% ipython --no-banner

In [1]: import numpy as np

In [2]: import numpy.linalg as la

In [3]: np.set_printoptions(precision=3, suppress=True, linewidth=100)

In [4]: X = np.load("case11.npy")

In [5]: print(X)
[[2 0 2 2 0 2 3 0 1 2]
 [2 0 5 1 5 5 1 3 0 5]
 [0 1 5 0 2 0 2 4 4 0]
 [3 2 4 2 5 1 2 4 2 2]
 [4 3 0 1 3 1 1 5 1 3]]

In [6]: r0, r1 = X[1], X[0]

In [7]: print(r0 @ r1)
39

In [8]: p = (r0 @ r1) / (r0 @ r0) * r0

In [9]: print(p)
[0.678 0.    1.696 0.339 1.696 1.696 0.339 1.017 0.    1.696]

In [10]: print(round(la.norm(r0 + r1) ** 2 + la.norm(r0 - r1) ** 2, 3))
290.0

In [11]: print(np.outer(r0, r1))
[[ 4  0  4  4  0  4  6  0  2  4]
 [ 0  0  0  0  0  0  0  0  0  0]
 [10  0 10 10  0 10 15  0  5 10]
 [ 2  0  2  2  0  2  3  0  1  2]
 [10  0 10 10  0 10 15  0  5 10]
 [10  0 10 10  0 10 15  0  5 10]
 [ 2  0  2  2  0  2  3  0  1  2]
 [ 6  0  6  6  0  6  9  0  3  6]
 [ 0  0  0  0  0  0  0  0  0  0]
 [10  0 10 10  0 10 15  0  5 10]]

In [12]: print(np.round((r1 - p) @ r0, 3))
0.0

In [13]: rng = np.random.default_rng(9607)

In [14]: other = X + rng.integers(-2, 3, (5, 1)) @ rng.integers(-2, 3, (1, 10))

In [15]: print(other)
[[ 0 -4  6  6  0  2 -1  2  3  0]
 [ 4  4  1 -3  5  5  5  1 -2  7]
 [-2 -3  9  4  2  0 -2  6  6 -2]
 [ 1 -2  8  6  5  1 -2  6  4  0]
 [ 2 -1  4  5  3  1 -3  7  3  1]]

In [16]: print(la.matrix_rank(other - X, tol=1e-8))
1

In [17]: print(other - X)
[[-2 -4  4  4  0  0 -4  2  2 -2]
 [ 2  4 -4 -4  0  0  4 -2 -2  2]
 [-2 -4  4  4  0  0 -4  2  2 -2]
 [-2 -4  4  4  0  0 -4  2  2 -2]
 [-2 -4  4  4  0  0 -4  2  2 -2]]

In [18]: C2 = X.T @ X

In [19]: print(np.round(la.eigvalsh(C2)[::-1], 3) + 0)
[281.446  38.135  31.711  14.697   4.011   0.      0.      0.      0.      0.   ]

In [20]: print(la.matrix_rank(C2))
5

In [21]: A = np.load("test12.npy")

In [22]: print(A)
[[ 8  0  0 12 12  4]
 [ 4  0  0  6  6  2]
 [ 6  0  0  9  9  3]
 [ 0  0  0  0  0  0]
 [ 4  0  0  6  6  2]
 [10  0  0 15 15  5]
 [ 4  0  0  6  6  2]]

In [23]: # column 2 repeats column 1

In [24]: print(np.allclose(A[:-1].T @ la.lstsq(A[:-1].T, A[-1])[0], A[-1]))
True

In [25]: print(A @ la.pinv(A) @ A)
[[ 8.  0.  0. 12. 12.  4.]
 [ 4.  0.  0.  6.  6.  2.]
 [ 6.  0.  0.  9.  9.  3.]
 [ 0.  0.  0.  0.  0.  0.]
 [ 4.  0.  0.  6.  6.  2.]
 [10.  0.  0. 15. 15.  5.]
 [ 4.  0.  0.  6.  6.  2.]]

In [26]: other = X / np.sqrt((X ** 2).mean(axis=1, keepdims=True))

In [27]: print(la.norm(other, axis=1))
[3.162 3.162 3.162 3.162 3.162]

In [28]: print(la.matrix_rank(X - X.mean(axis=1, keepdims=True)))
5

In [29]: Uu, s = la.svd(A)
ValueError: too many values to unpack (expected 2)


In [30]: Uu, s, Vt = la.svd(A, full_matrices=False)

In [31]: print(np.round(np.sqrt((s ** 2).sum()), 3), round(float(la.norm(A)), 3))
37.762 37.762

In [32]: print(s.round(3) + 0)
[37.762  0.     0.     0.     0.     0.   ]

In [33]: print(np.allclose(Uu * s @ Vt, A))
True

In [34]: print(Uu.shape, s.shape, Vt.shape)
(7, 6) (6,) (6, 6)

In [35]: print(np.round(s / s[0], 3) + 0)
[1. 0. 0. 0. 0. 0.]

In [36]: Uu, s, Vt = la.svd(A)

In [37]: print(np.argmax(s[:-1] / (s[1:] + 1e-6)) + 1)
1

In [38]: other = Uu[:, :1] @ np.diag(s[:1]) @ Vt[:1]

In [39]: print(la.matrix_rank(A, rtol=0.05))
1

In [40]: print(round(la.norm(A - other) / la.norm(A), 3))
0.0

In [41]: print(la.matrix_rank(other))
1

In [42]: print(round(la.norm(A, "nuc"), 3))
37.762

In [43]: print(A[3] @ A[4])
0

In [44]: print(round(la.norm(A[3] - A[4]), 3))
9.592

In [45]: print(np.round(la.norm(A[3], 1), 3), round(float(la.norm(A[3], np.inf)), 3))
0.0 0.0

In [46]: O, _ = la.qr(np.array([[-2.0, 0.9, 0.3, -0.3, 1.1, -0.2, 0.4],
    ...:     [1.2, -0.1, -0.3, 0.6, 0.3, 1.8, -0.3],
    ...:     [-0.6, 0.4, 0.4, 2.0, -0.7, -0.2, -1.2],
    ...:     [-0.7, -1.1, 1.5, 0.0, -0.7, 0.0, 0.0],
    ...:     [-0.3, -2.1, 1.7, -1.6, 1.1, 1.7, 1.7],
    ...:     [-2.1, 1.3, -1.5, -1.6, 1.0, -1.0, -0.7],
    ...:     [0.3, -1.7, -1.4, 1.5, -0.7, -0.9, 1.5],
    ...:     [-1.5, -0.1, -0.8, -0.7, -1.4, 0.9, -1.7],
    ...:     [1.5, 0.3, 2.0, -0.5, 0.7, 0.9, -0.7],
    ...:     [1.0, -0.7, -0.4, 1.8, -1.4, -0.2, 2.1]]))

In [47]: F = O @ O.T

In [48]: print(F)
[[ 0.715  0.002  0.222 -0.017  0.163  0.202 -0.196 -0.131 -0.146  0.102]
 [ 0.002  0.754  0.123 -0.348  0.126 -0.14   0.021  0.102  0.036 -0.035]
 [ 0.222  0.123  0.742  0.192 -0.202 -0.163  0.095  0.022 -0.005 -0.115]
 [-0.017 -0.348  0.192  0.505  0.191 -0.175  0.023  0.14   0.054 -0.035]
 [ 0.163  0.126 -0.202  0.191  0.835 -0.08   0.08   0.009  0.017 -0.066]
 [ 0.202 -0.14  -0.163 -0.175 -0.08   0.516 -0.012  0.054 -0.222 -0.27 ]
 [-0.196  0.021  0.095  0.023  0.08  -0.012  0.764 -0.157 -0.315 -0.037]
 [-0.131  0.102  0.022  0.14   0.009  0.054 -0.157  0.863 -0.207 -0.005]
 [-0.146  0.036 -0.005  0.054  0.017 -0.222 -0.315 -0.207  0.467 -0.178]
 [ 0.102 -0.035 -0.115 -0.035 -0.066 -0.27  -0.037 -0.005 -0.178  0.837]]

In [49]: print(round(float(la.det(F)), 3))
0.0

In [50]: print(la.matrix_power(F, 4))
[[ 0.715  0.002  0.222 -0.017  0.163  0.202 -0.196 -0.131 -0.146  0.102]
 [ 0.002  0.754  0.123 -0.348  0.126 -0.14   0.021  0.102  0.036 -0.035]
 [ 0.222  0.123  0.742  0.192 -0.202 -0.163  0.095  0.022 -0.005 -0.115]
 [-0.017 -0.348  0.192  0.505  0.191 -0.175  0.023  0.14   0.054 -0.035]
 [ 0.163  0.126 -0.202  0.191  0.835 -0.08   0.08   0.009  0.017 -0.066]
 [ 0.202 -0.14  -0.163 -0.175 -0.08   0.516 -0.012  0.054 -0.222 -0.27 ]
 [-0.196  0.021  0.095  0.023  0.08  -0.012  0.764 -0.157 -0.315 -0.037]
 [-0.131  0.102  0.022  0.14   0.009  0.054 -0.157  0.863 -0.207 -0.005]
 [-0.146  0.036 -0.005  0.054  0.017 -0.222 -0.315 -0.207  0.467 -0.178]
 [ 0.102 -0.035 -0.115 -0.035 -0.066 -0.27  -0.037 -0.005 -0.178  0.837]]

In [51]: assert F == F.T
ValueError: The truth value of an array with more than one element is ambiguous. Use a.any() or a.all()


In [52]: print((F + F.T) / 2)
[[ 0.715  0.002  0.222 -0.017  0.163  0.202 -0.196 -0.131 -0.146  0.102]
 [ 0.002  0.754  0.123 -0.348  0.126 -0.14   0.021  0.102  0.036 -0.035]
 [ 0.222  0.123  0.742  0.192 -0.202 -0.163  0.095  0.022 -0.005 -0.115]
 [-0.017 -0.348  0.192  0.505  0.191 -0.175  0.023  0.14   0.054 -0.035]
 [ 0.163  0.126 -0.202  0.191  0.835 -0.08   0.08   0.009  0.017 -0.066]
 [ 0.202 -0.14  -0.163 -0.175 -0.08   0.516 -0.012  0.054 -0.222 -0.27 ]
 [-0.196  0.021  0.095  0.023  0.08  -0.012  0.764 -0.157 -0.315 -0.037]
 [-0.131  0.102  0.022  0.14   0.009  0.054 -0.157  0.863 -0.207 -0.005]
 [-0.146  0.036 -0.005  0.054  0.017 -0.222 -0.315 -0.207  0.467 -0.178]
 [ 0.102 -0.035 -0.115 -0.035 -0.066 -0.27  -0.037 -0.005 -0.178  0.837]]

In [53]: print(np.allclose(F @ F.T, F.T @ F))
True

In [54]: print(la.matrix_rank(F, rtol=0.1))
7

In [55]: other = X / la.norm(X, axis=1, keepdims=True)

In [56]: C2 = other @ other.T

In [57]: print(np.round(np.degrees(np.arccos(np.clip(C2[0, 4], -1, 1))), 3))
61.747

In [58]: print(np.argwhere(np.triu(np.abs(C2) > 0.95, 1)))
[]

In [59]: mat = np.load("sample5.npy")

In [60]: print(mat)
[[ 0  0  0  0  0  0  0  0  0]
 [ 0  0  0  0  0  0  3  0  0]
 [ 0  0  0  0  0  2  0  0  0]
 [ 0  0  0  0  0  0  0 -3  0]
 [ 0  0  0  0  0  0  0  0 -1]
 [ 0  0 -3  0  0  0  0  0  0]
 [-5  0  0  0  0  0  0  0  0]
 [ 0  0  0  0 -4  0  0  0  0]
 [ 0  0  0 -1  0  0  0  0  0]]

In [61]: # 3 blocks once reordered

In [62]: r = la.matrix_rank(mat)

In [63]: print(r)
8

In [64]: ns = la.svd(mat)[2][r:].T

In [65]: print(ns[:, 0] / ns[np.abs(ns[:, 0]).round(6).argmax(), 0])
[-0.  1. -0. -0. -0. -0. -0. -0. -0.]

In [66]: print(ns.shape)
(9, 1)

In [67]: print([int(la.matrix_rank(np.delete(mat, i, axis=0))) for i in range(9)])
[8, 7, 7, 7, 7, 7, 7, 7, 7]

In [68]: print(np.allclose(mat @ ns, 0))
True

In [69]: print(la.matrix_rank(mat.T @ mat), la.matrix_rank(mat @ mat.T))
8 8

In [70]: Uu, s, Vt = la.svd(mat)

In [71]: print(s)
[5. 4. 3. 3. 3. 2. 1. 1. 0.]

In [72]: print(np.argmax(s[:-1] / (s[1:] + 1e-6)) + 1)
8

In [73]: other = Uu[:, :8] @ np.diag(s[:8]) @ Vt[:8]

In [74]: print(np.round(la.norm(mat - other) / la.norm(mat), 3))
0.0

In [75]: print(la.matrix_rank(mat, rtol=0.05))
8

In [76]: print(other)
[[ 0.  0.  0.  0.  0.  0.  0.  0.  0.]
 [ 0.  0.  0.  0.  0.  0.  3.  0.  0.]
 [ 0.  0.  0.  0.  0.  2.  0.  0.  0.]
 [ 0.  0.  0.  0.  0.  0.  0. -3.  0.]
 [ 0.  0.  0.  0.  0.  0.  0.  0. -1.]
 [ 0.  0. -3.  0.  0.  0.  0.  0.  0.]
 [-5.  0.  0.  0.  0.  0.  0.  0.  0.]
 [ 0.  0.  0.  0. -4.  0.  0.  0.  0.]
 [ 0.  0.  0. -1.  0.  0.  0.  0.  0.]]

In [77]: print(round(float(la.norm(mat - other, 2)), 3), s[8])
0.0 0.0

In [78]: Uu, s, Vt = la.svd(A)

In [79]: vecs = Vt[:(s > 1e-8).sum()]

In [80]: x = A[5] + 2 * A[1] + rng.integers(2) * np.eye(6)[5]

In [81]: print(x)
[18.  0.  0. 27. 27.  9.]

In [82]: print(vecs.T @ vecs)
[[0.174 0.    0.    0.261 0.261 0.087]
 [0.    0.    0.    0.    0.    0.   ]
 [0.    0.    0.    0.    0.    0.   ]
 [0.261 0.    0.    0.391 0.391 0.13 ]
 [0.261 0.    0.    0.391 0.391 0.13 ]
 [0.087 0.    0.    0.13  0.13  0.043]]

In [83]: print(la.matrix_rank(np.vstack([A, x])))
1

In [84]: print(np.diag(vecs.T @ vecs))
[0.174 0.    0.    0.391 0.391 0.043]

In [85]: K = np.load("dump.npy")

In [86]: print(K.round(3) + 0)
[[ -9.045 -12.02  -10.533  -8.715  -3.035   0.601  -7.828   4.793  -6.01   -1.818   1.487]
 [ -4.942  -6.311  -5.626  -4.16   -1.786   1.147  -4.622   2.836  -3.155  -1.467   0.685]
 [ -2.941  -3.404  -3.172  -1.978  -1.239   1.149  -2.896   1.657  -1.702  -1.194   0.232]
 [ -2.757  -3.131  -2.944  -1.782  -1.191   1.131  -2.726   1.535  -1.565  -1.161   0.187]
 [ -2.526  -2.787  -2.656  -1.539  -1.132   1.102  -2.51    1.378  -1.393  -1.117   0.131]
 [ -2.279  -2.418  -2.348  -1.283  -1.07    1.061  -2.274   1.204  -1.209  -1.065   0.07 ]
 [ -2.167  -2.25   -2.208  -1.168  -1.042   1.038  -2.165   1.123  -1.125  -1.04    0.042]
 [ -1.847  -1.77   -1.809  -0.848  -0.962   0.959  -1.845   0.884  -0.885  -0.96   -0.038]
 [ -1.229  -0.858  -1.044  -0.289  -0.8     0.709  -1.183   0.384  -0.429  -0.754  -0.185]
 [ -1.125  -0.713  -0.919  -0.21   -0.769   0.649  -1.065   0.296  -0.356  -0.709  -0.206]
 [ -0.837  -0.344  -0.59   -0.035  -0.666   0.446  -0.728   0.062  -0.172  -0.556  -0.247]
 [ -0.56   -0.097  -0.328   0.036  -0.511   0.217  -0.412  -0.099  -0.048  -0.364  -0.232]
 [ -0.538  -0.084  -0.311   0.037  -0.496   0.2    -0.39   -0.106  -0.042  -0.348  -0.227]
 [ -0.457  -0.047  -0.252   0.035  -0.433   0.141  -0.311  -0.122  -0.024  -0.287  -0.205]
 [ -0.429  -0.038  -0.234   0.033  -0.41    0.124  -0.286  -0.124  -0.019  -0.267  -0.196]
 [ -0.421  -0.035  -0.228   0.033  -0.403   0.118  -0.278  -0.125  -0.018  -0.261  -0.193]
 [ -0.054   0.     -0.027   0.001  -0.054   0.001  -0.028  -0.026   0.     -0.028  -0.027]
 [  0.051   0.      0.026   0.001   0.051   0.001   0.025   0.026   0.      0.025   0.026]
 [  0.073   0.      0.036   0.001   0.073   0.003   0.035   0.038   0.      0.035   0.036]
 [  0.233   0.002   0.117   0.013   0.232   0.023   0.105   0.126   0.001   0.104   0.115]
 [  0.598   0.025   0.312   0.079   0.585   0.121   0.245   0.34    0.013   0.232   0.286]
 [  2.165   0.372   1.268   0.697   1.979   0.837   0.757   1.222   0.186   0.571   0.896]
 [  2.871   0.613   1.742   1.068   2.564   1.216   0.981   1.584   0.307   0.674   1.129]
 [  3.002   0.662   1.832   1.14    2.671   1.288   1.022   1.648   0.331   0.692   1.17 ]
 [  3.628   0.909   2.268   1.499   3.174   1.636   1.223   1.951   0.454   0.769   1.36 ]
 [  5.972   1.986   3.979   2.981   4.979   2.984   1.991   2.988   0.993   0.998   1.993]
 [  6.527   2.267   4.397   3.355   5.394   3.308   2.176   3.217   1.134   1.043   2.13 ]
 [  7.38    2.714   5.047   3.94    6.023   3.808   2.464   3.559   1.357   1.107   2.333]
 [  7.487   2.772   5.129   4.015   6.102   3.872   2.501   3.601   1.386   1.115   2.358]
 [  8.093   3.1     5.596   4.439   6.543   4.228   2.707   3.836   1.55    1.157   2.496]
 [ 11.802   5.242   8.522   7.144   9.181   6.423   4.      5.181   2.621   1.379   3.28 ]
 [ 12.946   5.939   9.442   8.005   9.976   7.101   4.407   5.569   2.969   1.437   3.503]
 [ 13.966   6.572  10.269   8.783  10.68    7.707   4.773   5.907   3.286   1.487   3.697]
 [ 15.609   7.611  11.61   10.049  11.803   8.681   5.367   6.436   3.806   1.561   3.999]
 [ 17.017   8.519  12.768  11.147  12.757   9.515   5.881   6.877   4.26    1.621   4.249]
 [ 21.395  11.428  16.412  14.624  15.682  12.106   7.502   8.18    5.714   1.788   4.984]
 [ 22.761  12.357  17.559  15.724  16.583  12.913   8.013   8.569   6.178   1.835   5.202]
 [ 25.121  13.984  19.553  17.64   18.129  14.305   8.904   9.225   6.992   1.912   5.569]
 [ 26.216  14.747  20.482  18.535  18.843  14.95    9.32    9.523   7.373   1.946   5.735]]

In [87]: # looks like rank 3

In [88]: print(la.norm(K, axis=1).argmax())
38

In [89]: print(round(float(K[1] @ K[10]), 3))
16.202

In [90]: print(np.round(la.norm(K[1], 1), 3), np.round(la.norm(K[1], np.inf), 3))
36.737 6.311

In [91]: print(la.norm(K, axis=0))
[61.367 34.6   47.547 41.431 45.004 33.794 23.715 24.692 17.3    6.894 14.86 ]

In [92]: print(round(la.norm(K) ** 2 / la.norm(K, 2) ** 2, 3))
1.035

In [93]: print(round(float(la.norm(K, 1)), 3), round(float(la.norm(K, np.inf)), 3))
249.064 147.67

In [94]: la.norm(K, axis=2)
AxisError: axis 2 is out of bounds for array of dimension 2


In [95]: print(round(float(la.norm(K, 2)), 3))
115.685
